$ python3 -q
>>> import numpy as np
>>> from numpy import linalg as LA
>>> np.set_printoptions(precision=2, suppress=True, linewidth=160, legacy="1.25")
>>> M = np.loadtxt("case2.csv", delimiter=",")
>>> M
array([[ 5.,  5., -3.,  1.],
       [ 5., 10., -4.,  6.],
       [-3., -4., 20.,  8.],
       [ 1.,  6.,  8., 20.]])
>>> # symmetric, so the eigenvalues are real
>>> w, evecs = LA.eigh(M)
>>> x0 = np.array([-5, -1, -4, -4])
>>> evecs * np.sqrt(w) @ evecs.T
array([[ 1.97,  0.98, -0.39,  0.08],
       [ 0.98,  2.78, -0.64,  0.93],
       [-0.39, -0.64,  4.29,  1.01],
       [ 0.08,  0.93,  1.01,  4.25]])
>>> evecs * np.maximum(w, 0) @ evecs.T
array([[ 5.,  5., -3.,  1.],
       [ 5., 10., -4.,  6.],
       [-3., -4., 20.,  8.],
       [ 1.,  6.,  8., 20.]])
>>> evecs * np.abs(w) @ evecs.T
array([[ 5.,  5., -3.,  1.],
       [ 5., 10., -4.,  6.],
       [-3., -4., 20.,  8.],
       [ 1.,  6.,  8., 20.]])
>>> x0 = np.array([3, -1, 0, 3])
>>> y = M @ x0
>>> y
array([13., 23., 19., 57.])
>>> np.round(LA.solve(M, y + M[:, 0]), 2) + 0
array([ 4., -1.,  0.,  3.])
>>> LA.solve(M, M[:, 3])
array([0., 0., 0., 1.])
>>> B = np.array([[0, 0], [0, 3], [2, 2], [2, 3]])
>>> LA.matrix_rank(M @ B)
2
>>> np.einsum("ik,kj->ji", M, B)
array([[-4.,  4., 56., 56.],
       [12., 40., 52., 94.]])
>>> LA.matrix_rank(np.vstack([M, B.T]))
4
>>> np.einsum("ik,kj->ij", M, B)
array([[-4., 12.],
       [ 4., 40.],
       [56., 52.],
       [56., 94.]])
>>> F = np.array([[18, 37, -30, -51, 55, 6],
...     [36, 8, -12, -24, 32, 12],
...     [-18, 51, -34, -53, 49, -6]])
>>> F
array([[ 18,  37, -30, -51,  55,   6],
       [ 36,   8, -12, -24,  32,  12],
       [-18,  51, -34, -53,  49,  -6]])
>>> B = np.array([[2, -6, 4],
...     [4, 7, 3],
...     [4, 5, 7],
...     [-6, 5, 1],
...     [-1, 5, -5],
...     [-9, -8, 7]])
>>> np.einsum("ij,ij->i", F, F)
array([8255, 3248, 9327])
>>> F @ B
array([[ 261,  -27, -311],
       [  60, -276,  -16],
       [ 355,  323, -497]])
>>> np.einsum("ik,kj->ij", F, B)
array([[ 261,  -27, -311],
       [  60, -276,  -16],
       [ 355,  323, -497]])
>>> LA.matrix_rank(F @ B)
2
>>> np.vstack([F, B.T]).shape
(6, 6)
>>> LA.matrix_rank(np.vstack([F, B.T]))
5
>>> np.einsum("ik,kj->ji", F, B)
array([[ 261,   60,  355],
       [ -27, -276,  323],
       [-311,  -16, -497]])
>>> left, sv, Vt = LA.svd(F)
>>> evecs = Vt[:(sv > 1e-8).sum()]
>>> rng = np.random.default_rng(96)
>>> x0 = F[2] + 2 * F[0] + rng.integers(2) * np.eye(6)[1]
>>> x0
array([  18.,  126.,  -94., -155.,  159.,    6.])
>>> np.allclose(evecs.T @ evecs @ x0, x0)
False
>>> np.diag(evecs.T @ evecs)
array([0.78, 0.31, 0.12, 0.32, 0.38, 0.09])
>>> blk = np.stack([F, -2 * F, F[::-1]])
>>> LA.norm(blk, axis=(1, 2))
array([144.33, 288.65, 144.33])
>>> blk.sum(axis=0)
array([[-36,  14,  -4,  -2,  -6, -12],
       [  0,   0,   0,   0,   0,   0],
       [ 36, -14,   4,   2,   6,  12]])
>>> np.einsum("bij,cij->bc", blk, blk)
array([[ 20830, -41660,  19138],
       [-41660,  83320, -38276],
       [ 19138, -38276,  20830]])
>>> LA.matrix_rank(blk)
array([2, 2, 2])
>>> LA.matrix_rank(blk.reshape(3, -1))
2
>>> left, sv, Vt = LA.svd(F, full_matrices=False)
>>> np.abs(Vt[0])
array([0.08, 0.45, 0.34, 0.57, 0.59, 0.03])
>>> B = np.array([[3, 0], [1, 2], [3, 2], [2, 2]])
>>> basis = np.array([[0, -2, -1], [0, -2, -2]])
>>> K = B @ basis + 0.3 * rng.normal(size=(4, 3))
>>> K
array([[  0.43,  -6.25,  -3.54],
       [ -0.12,  -5.5 ,  -5.26],
       [  0.3 , -10.15,  -7.25],
       [  0.21,  -7.79,  -6.01]])
>>> left, sv, Vt = LA.svd(K)
>>> np.argmax(sv[:-1] / (sv[1:] + 1e-6)) + 1
2
>>> B = left[:, :2] @ np.diag(sv[:2]) @ Vt[:2]
>>> round(float(LA.norm(K - B) / LA.norm(K)), 2)
0.0
>>> LA.matrix_rank(B)
2
>>> np.round(np.abs(K - B).max(), 2)
0.04
>>> LA.matrix_rank(K, rtol=0.05)
2
>>> B
array([[  0.42,  -6.25,  -3.54],
       [ -0.12,  -5.5 ,  -5.26],
       [  0.34, -10.14,  -7.26],
       [  0.17,  -7.8 ,  -6.  ]])
>>> blk = np.stack([K, -1 * K, K[::-1]])
>>> np.einsum("bij,cij->bc", blk, blk)
array([[ 362.3 , -362.3 ,  328.04],
       [-362.3 ,  362.3 , -328.04],
       [ 328.04, -328.04,  362.3 ]])
>>> blk.shape
(3, 4, 3)
>>> LA.matrix_rank(blk)
array([3, 3, 3])
>>> LA.norm(blk, axis=(1, 2))
array([19.03, 19.03, 19.03])
>>> blk.sum(axis=0)
array([[  0.21,  -7.79,  -6.01],
       [  0.3 , -10.15,  -7.25],
       [ -0.12,  -5.5 ,  -5.26],
       [  0.43,  -6.25,  -3.54]])
>>> LA.matrix_rank(blk.reshape(3, -1))
2
>>> x0 = np.array([-5, -4, 1])
>>> y = K @ x0
>>> y
array([19.29, 17.38, 31.84, 24.1 ])
>>> np.round(LA.pinv(K) @ K, 2) + 0
array([[1., 0., 0.],
       [0., 1., 0.],
       [0., 0., 1.]])
>>> LA.lstsq(K, y)[0]
array([-5., -4.,  1.])
>>> LA.solve(K.T @ K, K.T @ y)
array([-5., -4.,  1.])
>>> y = y + 0.05 * rng.normal(size=4)
>>> y
array([19.31, 17.36, 31.89, 24.13])
>>> c, *_ = LA.lstsq(K, y)
>>> c.round()
array([-5., -4.,  1.])
>>> c
array([-5.13, -4.04,  1.05])
>>> np.round(K.T @ (y - K @ c), 2) + 0
array([0., 0., 0.])
>>> np.round(LA.norm(K, 2) / LA.norm(K), 2)
1.0
>>> LA.matrix_rank(K, rtol=0.1)
1
>>> LA.cond(K) > 100
True
>>> round(np.log10(LA.cond(K)))
2
>>> [round(float(x), 2) for x in LA.svd(K, compute_uv=False)[:3]]
[18.98, 1.38, 0.06]
>>> B = np.array([[-8, 3, 8], [1, 1, 2]])
>>> basis = np.kron(B, K)
>>> basis.shape
(8, 9)
>>> LA.matrix_rank(basis)
6
>>> round(float(LA.norm(basis, 2)), 2), round(float(LA.norm(B, 2) * LA.norm(K, 2)), 2)
(222.94, 222.94)
>>> arr = np.loadtxt("m.csv", delimiter=",")
>>> arr
array([[-1.,  0.,  3.],
       [-2.,  3.,  4.],
       [ 0.,  0., -3.]])
>>> idx = rng.permutation(3)
>>> idx
array([1, 0, 2])
>>> B = arr[idx][:, idx]
>>> B
array([[ 3., -2.,  4.],
       [ 0., -1.,  3.],
       [ 0.,  0., -3.]])
>>> round(LA.det(B), 2), round(LA.det(arr[idx]), 2)
(9.0, -9.0)
>>> np.allclose(B, arr)
False
>>> np.diag(B)
array([ 3., -1., -3.])
>>> np.sort(np.abs(LA.eigvals(B)))
array([1., 3., 3.])
>>> w, evecs = LA.eig(B)
>>> np.sort(LA.eigvals(B.T))
array([-3., -1.,  3.])
>>> np.prod(w)
9.0
>>> np.sort(LA.eigvals(B @ B))
array([1., 9., 9.])
>>> B @ evecs[:, 0] - w[0] * evecs[:, 0]
array([0., 0., 0.])
>>> np.einsum("ii->", arr)
-1.0
>>> np.kron(np.eye(2, dtype=int), arr)
array([[-1.,  0.,  3., -0.,  0.,  0.],
       [-2.,  3.,  4., -0.,  0.,  0.],
       [ 0.,  0., -3.,  0.,  0., -0.],
       [-0.,  0.,  0., -1.,  0.,  3.],
       [-0.,  0.,  0., -2.,  3.,  4.],
       [ 0.,  0., -0.,  0.,  0., -3.]])
>>> round(LA.eigvals(arr).sum().real, 2)
-1.0
>>> arr.sum(axis=1)
array([ 2.,  5., -3.])
>>> arr - arr[0]
array([[ 0.,  0.,  0.],
       [-1.,  3.,  1.],
       [ 1.,  0., -6.]])
>>> round(LA.norm(arr), 2)
6.93
>>> np.diff(arr, axis=0)
array([[-1.,  3.,  1.],
       [ 2., -3., -7.]])
>>> np.unravel_index(np.abs(arr).argmax(), arr.shape)
(1, 2)
>>> left, sv, Vt = LA.svd(arr, full_matrices=False)
>>> left.shape, sv.shape, Vt.shape
((3, 3), (3,), (3, 3))
>>> np.abs(left[:, 0]).round(6).argmax()
1
>>> np.allclose(left * sv @ Vt, arr)
True
>>> (sv > 1e-8).sum()
3
>>> np.round(Vt @ Vt.T, 2) + 0
array([[1., 0., 0.],
       [0., 1., 0.],
       [0., 0., 1.]])
>>> np.cumsum(sv ** 2) / np.sum(sv ** 2)
array([0.89, 0.99, 1.  ])
>>> mat = np.load("data.npy")
>>> mat
array([[ 0.02, -0.05, -0.05,  0.05, -0.05, -0.08],
       [-0.05,  0.15,  0.15, -0.15,  0.15,  0.24],
       [-0.05,  0.15,  0.15, -0.15,  0.15,  0.24],
       [ 0.05, -0.15, -0.15,  0.15, -0.15, -0.24],
       [-0.05,  0.15,  0.15, -0.15,  0.15,  0.24],
       [-0.08,  0.24,  0.24, -0.24,  0.24,  0.4 ]])
>>> left, sv, Vt = LA.svd(mat)
>>> evecs = Vt[:(sv > 1e-8).sum()]
>>> x0 = mat[1] + -2 * mat[3] + rng.integers(2) * np.eye(6)[2]
>>> x0
array([-0.15,  0.44,  1.44, -0.44,  0.44,  0.73])
>>> round(LA.norm(x0 - evecs.T @ evecs @ x0), 2)
0.92
>>> evecs.T @ evecs
array([[ 0.02, -0.05, -0.05,  0.05, -0.05, -0.08],
       [-0.05,  0.15,  0.15, -0.15,  0.15,  0.24],
       [-0.05,  0.15,  0.15, -0.15,  0.15,  0.24],
       [ 0.05, -0.15, -0.15,  0.15, -0.15, -0.24],
       [-0.05,  0.15,  0.15, -0.15,  0.15,  0.24],
       [-0.08,  0.24,  0.24, -0.24,  0.24,  0.4 ]])
>>> LA.matrix_rank(np.vstack([mat, x0]))
2
>>> np.diag(evecs.T @ evecs)
array([0.02, 0.15, 0.15, 0.15, 0.15, 0.4 ])
>>> blk = np.stack([mat, -3 * mat, mat[::-1]])
>>> LA.matrix_rank(blk.reshape(3, -1))
2
>>> blk.shape
(3, 6, 6)
>>> blk.sum(axis=0)
array([[-0.11,  0.34,  0.34, -0.34,  0.34,  0.56],
       [ 0.05, -0.15, -0.15,  0.15, -0.15, -0.24],
       [ 0.15, -0.44, -0.44,  0.44, -0.44, -0.73],
       [-0.15,  0.44,  0.44, -0.44,  0.44,  0.73],
       [ 0.05, -0.15, -0.15,  0.15, -0.15, -0.24],
       [ 0.18, -0.53, -0.53,  0.53, -0.53, -0.89]])
>>> hat = K @ LA.solve(K.T @ K, K.T)
>>> round(np.trace(hat), 2)
3.0
>>> hat @ K[:, 1]
array([ -6.25,  -5.5 , -10.15,  -7.79])
>>> hat
array([[ 0.61, -0.35,  0.25,  0.23],
       [-0.35,  0.69,  0.22,  0.2 ],
       [ 0.25,  0.22,  0.84, -0.15],
       [ 0.23,  0.2 , -0.15,  0.86]])
>>> data = np.array([[1.59, 4.1, -0.94], [4.1, 2.17, 0.42], [-0.94, 0.42, -1.75]])
>>> Q, evecs = LA.qr(data[:, :2])[0], LA.qr(data[:, 2:])[0]
>>> sv = LA.svd(Q.T @ evecs, compute_uv=False)
>>> np.degrees(np.arccos(sv.clip(0, 1)))
array([37.26])
>>> np.round(LA.norm(Q @ Q.T - evecs @ evecs.T, 2), 2)
1.0
>>> np.allclose(data @ data.T, data.T @ data)
True
>>> LA.matrix_power(data, 4)
array([[638.06, 622.76,  -9.66],
       [622.76, 709.85, -66.82],
       [ -9.66, -66.82,  34.03]])
>>> data @ data
array([[20.22, 15.02,  1.87],
       [15.02, 21.7 , -3.68],
       [ 1.87, -3.68,  4.12]])
>>> np.trace(data)
2.01
>>> (data + data.T) / 2
array([[ 1.59,  4.1 , -0.94],
       [ 4.1 ,  2.17,  0.42],
       [-0.94,  0.42, -1.75]])
>>> (data - data.T) / 2
array([[0., 0., 0.],
       [0., 0., 0.],
       [0., 0., 0.]])
>>> w, evecs = LA.eigh(data)
>>> x0 = np.array([-8, 9, 0])
>>> round(float(np.abs(data).sum(axis=1).max()), 2), np.round(np.abs(w).max(), 2)
(6.69, 6.0)
>>> round(float(x0 @ data @ x0), 2)
-312.87
>>> np.poly(data)
array([  1.  ,  -2.01, -21.  , -17.94])
>>> np.round(LA.det(2 * data), 2), np.round(LA.det(data), 2)
(143.55, 17.94)
>>> round(float(LA.det(data.T)), 2)
17.94
>>> round(LA.eigvals(data).sum().real, 2)
2.01
>>> LA.eigvals(data)
array([ 6., -3., -1.])
>>> np.all(LA.eigvalsh(data) > 0)
False
>>> m1 = np.array([[12.01, -7.0, -2.99, 13.0, -8.97],
...     [18.02, -20.99, -6.99, 6.99, -1.01],
...     [-12.01, 9.98, 7.02, -8.03, 7.0],
...     [23.98, -12.02, -10.98, 25.99, -23.03],
...     [-4.01, -7.99, 23.01, -5.99, 26.99],
...     [14.98, -7.0, -11.02, 14.97, -16.98]])
>>> x0 = np.array([-3, 3, 1, -3, 3])
>>> a = np.maximum(m1 @ x0, 0)
>>> m1.T @ a
array([-1859.28,   299.46,  3360.25, -1607.14,  3795.73])
>>> np.maximum(m1 @ x0, 0) - np.maximum(-m1 @ x0, 0)
array([-125.93, -148.02,  118.08, -266.04,  110.01, -172.81])
